% python3 -q
>>> import numpy as np
>>> np.set_printoptions(suppress=True, linewidth=120)
>>> def rd(a):
...     return np.round(a, 1) + 0
... 
>>> E = np.load("m.npy")
>>> E
array([[ -1,   0,  -3,   0],
       [  0,   0,  -6,   1],
       [ -2,   1,  -7,  -2],
       [ -1,   1,  -5,  -3],
       [ -4,   4,  -8,  -1],
       [ -1,   6, -10,   0],
       [ -2,   7,  -9,  -1],
       [ -5,  10, -12,  -4],
       [ -7,  11,  -9,  -6],
       [ -7,   9,  -9,  -4],
       [-10,   8, -11,  -6],
       [-11,   7,  -8,  -7],
       [-11,   8,  -5,  -9],
       [-13,  11,  -2,  -8],
       [-14,   8,   1,  -5],
       [-17,  10,   3,  -7],
       [-14,  10,   6,  -4]])
>>> D = np.linalg.norm(E[:, None] - E[None], axis=-1)
>>> np.flatnonzero(D[0] < D.mean() / 2)
array([0, 1, 2, 3])
>>> (D + 1e9 * np.eye(17)).round(6).argmin(axis=1)
array([ 1,  0,  3,  2,  6,  6,  5,  9,  9,  8, 11, 10, 11, 12, 15, 14, 15])
>>> D[0].round(6).argsort(kind="stable")[:4]
array([0, 1, 3, 2])
>>> rd(D[:5, :5])
array([[0. , 3.3, 4.7, 3.7, 7.1],
       [3.3, 0. , 3.9, 4.4, 6.3],
       [4.7, 3.9, 0. , 2.4, 3.9],
       [3.7, 4.4, 2.4, 0. , 5.6],
       [7.1, 6.3, 3.9, 5.6, 0. ]])
>>> M = np.load("test7.npy")
>>> M
array([[ 1, -2,  4],
       [ 1, -1,  1],
       [ 1,  0,  0]])
>>> q, R = np.linalg.qr(M)
>>> rd(q.T @ q)
array([[1., 0., 0.],
       [0., 1., 0.],
       [0., 0., 1.]])
>>> rd(R)
array([[-1.7,  1.7, -2.9],
       [ 0. , -1.4,  2.8],
       [ 0. ,  0. ,  0.8]])
>>> q.shape, R.shape
((3, 3), (3, 3))
>>> arr = np.array([[1, 1, 0, 1],
...     [2, 3, 0, 4],
...     [5, 6, 0, 5],
...     [5, 6, 3, 5],
...     [7, 8, 4, 5],
...     [8, 11, 6, 7],
...     [8, 11, 7, 10],
...     [10, 13, 9, 10],
...     [11, 16, 12, 11],
...     [12, 18, 15, 13],
...     [13, 19, 17, 13],
...     [15, 22, 18, 14]])
>>> z = arr[:, 0] > np.median(arr[:, 0])
>>> u = arr[z].mean(axis=0) - arr[~z].mean(axis=0)
>>> z.astype(int)
array([0, 0, 0, 0, 0, 0, 0, 1, 1, 1, 1, 1])
>>> ((arr - arr.mean(axis=0)) @ u > 0).astype(int)
array([0, 0, 0, 0, 0, 0, 1, 1, 1, 1, 1, 1])
>>> np.argsort(-np.abs(u).round(6), kind="stable")
array([2, 1, 0, 3])
>>> rd(u)
array([ 7.1, 11. , 11.3,  6.9])
>>> Xc = (arr - arr.mean(axis=0)) / arr.std(axis=0)
>>> np.argwhere(np.abs(Xc) > 2)
array([], shape=(0, 2), dtype=int64)
>>> rd(Xc.std(axis=0))
array([1., 1., 1., 1.])
>>> c = np.linalg.lstsq(np.delete(Xc, 2, axis=1), Xc[:, 2])[0]
>>> rd(1 - np.var(Xc[:, 2] - np.delete(Xc, 2, axis=1) @ c))
np.float64(1.0)
>>> rd(c)
array([-0.8,  1.9, -0.1])
>>> cov = np.cov(arr, rowvar=False)
>>> rd(np.corrcoef(arr[:, 2], arr[:, 0])[0, 1])
np.float64(1.0)
>>> rd(np.linalg.eigvalsh(cov)[::-1])
array([122.4,   1.4,   0.8,   0.1])
>>> U, s = np.linalg.svd(arr)
Traceback (most recent call last):
  File "<python-input-32>", line 1, in <module>
    U, s = np.linalg.svd(arr)
    ^^^^
ValueError: too many values to unpack (expected 2)
>>> U, s, Vh = np.linalg.svd(arr, full_matrices=False)
>>> U.shape, s.shape, Vh.shape
((12, 4), (4,), (4, 4))
>>> rd(np.sqrt((s ** 2).sum())), rd(np.linalg.norm(arr))
(np.float64(71.7), np.float64(71.7))
>>> rd(np.cumsum(s ** 2) / np.sum(s ** 2))
array([1., 1., 1., 1.])
>>> rd(s)
array([71.3,  7.4,  2.9,  1. ])
